$ python -q
>>> import numpy as np
>>> np.set_printoptions(precision=1, suppress=True, linewidth=200, floatmode="fixed")
>>> F = np.array([[-1.1, -0.5, 1.9],
...     [-4.8, -0.8, 6.1],
...     [2.4, 1.6, 0.0],
...     [-0.4, -1.0, 1.0],
...     [-2.5, -4.7, -0.6],
...     [-7.1, -3.9, 4.6],
...     [-10.3, -1.5, 4.3],
...     [0.7, -0.8, 1.9],
...     [-3.5, -0.6, 2.4],
...     [6.5, 1.3, 0.7],
...     [-4.8, 0.2, 1.3],
...     [2.0, 2.1, -2.8],
...     [9.4, -1.1, 0.5]])
>>> vec = np.array([-9, -7, 5])
>>> y = F @ vec
>>> print(np.round(np.linalg.pinv(F) @ F, 1) + 0)
[[1.0 0.0 0.0]
 [0.0 1.0 0.0]
 [0.0 0.0 1.0]]
>>> print(np.linalg.solve(F.T @ F, F.T @ y))
[-9.0 -7.0  5.0]
>>> print(np.linalg.lstsq(F, y)[0])
[-9.0 -7.0  5.0]
>>> rng = np.random.default_rng(856930)
>>> y = y + 0.1 * rng.normal(size=13)
>>> print(y)
[ 22.8  79.3 -32.7  15.5  52.3 114.2 124.6   8.8  47.8 -64.0  48.3 -46.7 -74.4]
>>> coef, *_ = np.linalg.lstsq(F, y)
>>> print(coef.round())
[-9.0 -7.0  5.0]
>>> print([round(float(np.linalg.norm(np.linalg.solve(F.T @ F + lam * np.eye(3), F.T @ y))), 2) for lam in (0, 1, 10, 100)])
[12.44, 12.37, 11.83, 9.34]
>>> print(round(float(np.linalg.norm(y - F @ coef)), 1))
0.2
>>> print(coef)
[-9.0 -7.0  5.0]
